% python3 -q
>>> import numpy as np
>>> import numpy.linalg as la
>>> np.set_printoptions(suppress=True, linewidth=140)
>>> m1 = np.load("sample3.npy")
>>> m1
array([[3., 1., 1., 1.],
       [1., 3., 1., 1.],
       [1., 1., 3., 1.],
       [1., 1., 1., 3.]])
>>> m1 @ (-1.0) ** np.arange(4)
array([ 2., -2.,  2., -2.])
>>> (m1 @ m1)[0]
array([12.,  8.,  8.,  8.])
>>> W0 = np.load("w.npy")
>>> W0
array([[-3, -3, -3],
       [-3, -6, -6],
       [-3, -6, -9]])
>>> Y = la.invert(W0)
Traceback (most recent call last):
  File "<python-input-9>", line 1, in <module>
    Y = la.invert(W0)
        ^^^^^^^^^
AttributeError: module 'numpy.linalg' has no attribute 'invert'
>>> Y = la.inv(W0)
>>> np.round(la.inv(Y), 2)
array([[-3., -3., -3.],
       [-3., -6., -6.],
       [-3., -6., -9.]])
>>> np.round(la.slogdet(W0)[0], 2)
np.float64(-1.0)
>>> Y = W0 / np.sqrt((W0 ** 2).mean(axis=1, keepdims=True))
>>> la.matrix_rank(Y) == la.matrix_rank(W0)
np.True_
>>> Y[1].round(2)
array([-0.58, -1.15, -1.15])
>>> np.round(la.norm(Y, axis=1), 2)
array([1.73, 1.73, 1.73])
>>> Y = np.array([[4, 4, 4], [-3, 3, 3], [-4, -1, -1]])
>>> Y[-1] = Y[0]
>>> mat = Y + 0.02 * np.eye(3)
>>> mat
array([[ 4.02,  4.  ,  4.  ],
       [-3.  ,  3.02,  3.  ],
       [ 4.  ,  4.  ,  4.02]])
>>> np.round(la.det(mat[::-1]), 2)
np.float64(-0.48)
>>> round(np.einsum("ii->", mat), 2)
np.float64(11.06)
>>> round(float(la.det(mat.T)), 2)
0.48
>>> np.round(la.eigvals(mat).sum().real, 2)
np.float64(11.06)
>>> np.round(la.eigvals(mat), 2)
array([0.02, 3.02, 8.02])
>>> np.argsort(-la.norm(mat, axis=0).round(6), kind="stable")[:3]
array([0, 2, 1])
>>> la.matrix_rank(mat, rtol=0.1)
np.int64(2)
>>> Q, r_ = la.qr(mat)
>>> r_.round(2)
array([[-6.42, -3.59, -3.61],
       [ 0.  , -5.31, -5.3 ],
       [ 0.  ,  0.  ,  0.01]])
>>> np.round(Q.T @ Q, 2) + 0
array([[1., 0., 0.],
       [0., 1., 0.],
       [0., 0., 1.]])
>>> np.round(Q @ r_, 2)
array([[ 4.02,  4.  ,  4.  ],
       [-3.  ,  3.02,  3.  ],
       [ 4.  ,  4.  ,  4.02]])
>>> round(float(abs(r_[0, 0])), 2), np.round(la.norm(mat[:, 0]), 2)
(6.42, np.float64(6.42))
>>> rng = np.random.default_rng(8126)
>>> z = rng.permutation(3)
>>> Y = mat[:, z] * rng.choice([-1, 1], 3)
>>> Y
array([[ 4.  ,  4.02, -4.  ],
       [ 3.02, -3.  , -3.  ],
       [ 4.  ,  4.  , -4.02]])
>>> U, _, VT = la.svd(mat.T @ Y)
>>> np.round(U @ VT, 2) + 0
array([[ 0.,  1.,  0.],
       [ 1.,  0.,  0.],
       [ 0.,  0., -1.]])
>>> np.round(la.lstsq(mat, Y)[0], 2) + 0
array([[ 0.,  1.,  0.],
       [ 1.,  0.,  0.],
       [ 0.,  0., -1.]])
>>> z
array([1, 0, 2])
>>> ev, vecs = la.eig(mat)
>>> np.round(np.prod(ev), 2)
np.float64(0.48)
>>> np.round(np.sort(la.eigvals(mat.T)), 2)
array([0.02, 3.02, 8.02])
>>> ev.round(2)
array([0.02, 3.02, 8.02])
>>> np.round(np.sort(la.eigvals(mat @ mat)), 2) + 0
array([ 0.  ,  9.12, 64.32])
>>> E = np.load("block16.npy")
>>> E.round(2)
array([[ 0.58, -0.08,  0.49],
       [-0.08,  0.99,  0.09],
       [ 0.49,  0.09,  0.43]])
>>> vec = np.array([-2, 7, 8])
>>> y = mat @ vec
>>> y
array([51.96, 51.14, 52.16])
>>> np.round(la.solve(mat, 3 * y), 2)
array([-6., 21., 24.])
>>> np.round(la.solve(mat.T, mat[0]), 2) + 0
array([1., 0., 0.])
>>> np.round(la.solve(mat, y), 2)
array([-2.,  7.,  8.])
>>> vec = np.array([-4, -7, -3])
>>> h = np.maximum(E @ vec, 0)
>>> np.round(np.maximum(E @ vec, 0) - np.maximum(-E @ vec, 0), 2)
array([-3.26, -6.87, -3.86])
>>> h
array([0., 0., 0.])
>>> np.maximum(E @ (3 * vec), 0)
array([0., 0., 0.])
>>> np.round(np.tanh(E @ vec), 2)
array([-1., -1., -1.])
>>> data = np.load("mat.npy")
>>> data
array([[ 2.69, -0.81],
       [-0.2 ,  1.  ],
       [ 2.7 , -0.8 ]])
>>> data.reshape(2, -1)
array([[ 2.69, -0.81, -0.2 ],
       [ 1.  ,  2.7 , -0.8 ]])
>>> data.ravel(order="F")
array([ 2.69, -0.2 ,  2.7 , -0.81,  1.  , -0.8 ])
>>> data.reshape(-1, 2)
array([[ 2.69, -0.81],
       [-0.2 ,  1.  ],
       [ 2.7 , -0.8 ]])
>>> blk = data.reshape(3, 2, -1)
>>> np.round(blk.sum(axis=1), 2)
array([[1.88],
       [0.8 ],
       [1.9 ]])
>>> np.round(np.einsum("ihd,ihd->ih", blk, blk), 2)
array([[7.24, 0.66],
       [0.04, 1.  ],
       [7.29, 0.64]])
>>> blk[:, 0]
array([[ 2.69],
       [-0.2 ],
       [ 2.7 ]])
>>> blk.transpose(1, 0, 2)
array([[[ 2.69],
        [-0.2 ],
        [ 2.7 ]],

       [[-0.81],
        [ 1.  ],
        [-0.8 ]]])
>>> np.swapaxes(blk, 1, 2)[2]
array([[ 2.7, -0.8]])
>>> z = rng.permutation(2)
>>> Y = data[:, z] * rng.choice([-1, 1], 2)
>>> Y
array([[-0.81,  2.69],
       [ 1.  , -0.2 ],
       [-0.8 ,  2.7 ]])
>>> U, _, VT = la.svd(data.T @ Y)
>>> np.round(U @ VT, 2) + 0
array([[0., 1.],
       [1., 0.]])
>>> z
array([1, 0])
>>> np.round(la.lstsq(data, Y)[0], 2) + 0
array([[0., 1.],
       [1., 0.]])
>>> Y = data / la.norm(data, axis=1, keepdims=True)
>>> C2 = Y @ Y.T
>>> C2.round(2)
array([[ 1.  , -0.47,  1.  ],
       [-0.47,  1.  , -0.47],
       [ 1.  , -0.47,  1.  ]])
>>> np.argwhere(np.triu(np.abs(C2) > 0.95, 1))
array([[0, 2]])
>>> feats = np.loadtxt("test13.csv", delimiter=",")
>>> feats
array([[-1.,  0.,  0.],
       [ 1.,  0.,  0.],
       [-1., -1., -2.]])
>>> round(la.norm(feats, 2) / la.norm(feats), 2)
np.float64(0.9)
>>> la.cond(feats) > 100
np.True_
>>> u, r1 = feats[2], feats[0]
>>> u @ r1
np.float64(1.0)
>>> p = (u @ r1) / (u @ u) * u
>>> np.round(r1 - p, 2)
array([-0.83,  0.17,  0.33])
>>> np.outer(u, r1)
array([[ 1., -0., -0.],
       [ 1., -0., -0.],
       [ 2., -0., -0.]])
>>> Y = feats / np.sqrt((feats ** 2).mean(axis=1, keepdims=True))
>>> la.matrix_rank(Y) == la.matrix_rank(feats)
np.True_
>>> np.round(la.norm(Y, axis=1), 2)
array([1.73, 1.73, 1.73])
>>> round(float(la.eigvals(feats).sum().real), 2)
-3.0
>>> np.round(la.det(feats.T), 2)
np.float64(0.0)
>>> np.kron(np.eye(2, dtype=int), feats)
array([[-1.,  0.,  0., -0.,  0.,  0.],
       [ 1.,  0.,  0.,  0.,  0.,  0.],
       [-1., -1., -2., -0., -0., -0.],
       [-0.,  0.,  0., -1.,  0.,  0.],
       [ 0.,  0.,  0.,  1.,  0.,  0.],
       [-0., -0., -0., -1., -1., -2.]])
>>> np.poly(feats)
array([1., 3., 2., 0.])
>>> P = np.triu(np.array([[3, 2, 0], [1, 0, 0], [1, 0, 1]]), 1) + np.eye(3)
>>> Y = P @ feats @ la.inv(P)
>>> Y
array([[ 1., -2.,  0.],
       [ 1., -2.,  0.],
       [-1.,  1., -2.]])
>>> round(float(la.det(Y)), 2)
0.0
>>> np.trace(Y), np.trace(feats)
(np.float64(-3.0), np.float64(-3.0))
>>> J = np.loadtxt("out1.csv", delimiter=",")
>>> J.round(2)
array([[ 0.73,  0.32, -0.01, -0.31],
       [ 0.32,  0.25, -0.29, -0.01],
       [-0.01, -0.29,  0.76, -0.31],
       [-0.31, -0.01, -0.31,  0.27]])
>>> rk = la.matrix_rank(J)
>>> rk
np.int64(2)
>>> null = la.svd(J)[2][rk:].T
>>> np.round(J @ null, 2) + 0
array([[0., 0.],
       [0., 0.],
       [0., 0.],
       [0., 0.]])
>>> [int(la.matrix_rank(J[:, :j + 1])) for j in range(4)]
[1, 2, 2, 2]
>>> [int(la.matrix_rank(J[:i])) for i in range(1, len(J) + 1)]
[1, 2, 2, 2]
>>> W1 = np.array([[1, 2, 0], [2, 3, 0], [0, 1, 2], [1, 1, 0]])
>>> beta = np.array([4, 0, 9])
>>> hid = np.maximum(J @ W1 + beta, 0)
>>> (hid > 0).astype(int)
array([[1, 1, 1],
       [1, 1, 1],
       [1, 0, 1],
       [1, 0, 1]])
>>> (hid > 0).mean(axis=0)
array([1. , 0.5, 1. ])
>>> W2 = np.array([[-2, 1], [-2, -2], [0, -1]])
>>> np.round(hid @ W2, 2)
array([[-14.29,  -8.11],
       [-11.75,  -5.76],
       [ -6.19,  -7.42],
       [ -7.85,  -4.45]])
>>> ev, vecs = la.eigh(J)
>>> vec = np.array([1, -4, -3, 5])
>>> round(np.abs(J).sum(axis=1).max(), 2), np.round(np.abs(ev).max(), 2)
(np.float64(1.37), np.float64(1.0))
>>> round(float(vec @ J @ vec / (vec @ vec)), 2), np.round(ev[0], 2), np.round(ev[-1], 2)
(0.3, np.float64(-0.0), np.float64(1.0))
>>> np.round(la.eigvalsh(J[1:, 1:]), 2) + 0
array([0.  , 0.27, 1.  ])
>>> vec = np.array([0, -3, 0, 2])
>>> np.round(J @ vec, 2)
array([-1.58, -0.78,  0.25,  0.57])
>>> np.round(np.trace(J), 2)
np.float64(2.0)
>>> arr = np.load("dump.npy")
>>> arr.round(2)
array([[ 1.  ,  0.  ,  0.  ,  0.  ],
       [ 0.  ,  0.87,  0.5 ,  0.  ],
       [ 0.  , -0.5 ,  0.87,  0.  ],
       [ 0.  ,  0.  ,  0.  ,  1.  ]])
>>> z = rng.permutation(4)
>>> Y = arr[:, z] * rng.choice([-1, 1], 4)
>>> Y.round(2)
array([[-0.  ,  0.  , -0.  ,  1.  ],
       [-0.  ,  0.5 , -0.87,  0.  ],
       [-0.  ,  0.87,  0.5 ,  0.  ],
       [-1.  ,  0.  , -0.  ,  0.  ]])
>>> U, _, VT = la.svd(arr.T @ Y)
>>> np.round(la.lstsq(arr, Y)[0], 2) + 0
array([[ 0.,  0.,  0.,  1.],
       [ 0.,  0., -1.,  0.],
       [ 0.,  1.,  0.,  0.],
       [-1.,  0.,  0.,  0.]])
>>> z
array([3, 2, 1, 0])
>>> assert arr == arr.T
Traceback (most recent call last):
  File "<python-input-134>", line 1, in <module>
    assert arr == arr.T
           ^^^^^^^^^^^^
ValueError: The truth value of an array with more than one element is ambiguous. Use a.any() or a.all()
>>> np.round((arr + arr.T) / 2, 2)
array([[1.  , 0.  , 0.  , 0.  ],
       [0.  , 0.87, 0.  , 0.  ],
       [0.  , 0.  , 0.87, 0.  ],
       [0.  , 0.  , 0.  , 1.  ]])
>>> np.allclose(arr, arr.T)
False
>>> np.round(la.matrix_power(arr, 4), 2)
array([[ 1.  ,  0.  ,  0.  ,  0.  ],
       [ 0.  , -0.5 ,  0.87,  0.  ],
       [ 0.  , -0.87, -0.5 ,  0.  ],
       [ 0.  ,  0.  ,  0.  ,  1.  ]])
>>> np.allclose(arr @ arr.T, arr.T @ arr)
True
>>> round(float(np.trace(arr)), 2)
3.73
>>> round(float(np.abs(la.eigvals(arr)).max()), 2)
1.0
>>> np.round(np.sort(np.abs(la.eigvals(arr))), 2)
array([1., 1., 1., 1.])
>>> arr[0] @ arr[2]
np.float64(0.0)
>>> round(la.norm(arr) ** 2 / la.norm(arr, 2) ** 2, 2)
np.float64(4.0)
>>> np.round(la.norm(arr[0] - arr[2]), 2)
np.float64(1.41)
>>> np.round(la.norm(arr, 1), 2), np.round(la.norm(arr, np.inf), 2)
(np.float64(1.37), np.float64(1.37))
>>> u = np.array([1, -2, -2, 2])
>>> Y = arr + np.outer(u, np.eye(4)[2])
>>> round(float(la.det(Y) / la.det(arr)), 2), round(float(1 + la.solve(arr, u)[2]), 2)
(-1.73, -1.73)
>>> la.matrix_rank(Y - arr)
np.int64(1)
>>> Y = arr / la.norm(arr, axis=1, keepdims=True)
>>> C2 = Y @ Y.T
>>> np.degrees(np.arccos(np.clip(C2[3, 2], -1, 1)))
np.float64(90.0)
>>> np.round(la.norm(Y, axis=1), 2)
array([1., 1., 1., 1.])
>>> (np.abs(C2) > 0.9).astype(int)
array([[1, 0, 0, 0],
       [0, 1, 0, 0],
       [0, 0, 1, 0],
       [0, 0, 0, 1]])
>>> C2.round(2) + 0
array([[1., 0., 0., 0.],
       [0., 1., 0., 0.],
       [0., 0., 1., 0.],
       [0., 0., 0., 1.]])
>>> C2[3]
array([0., 0., 0., 1.])
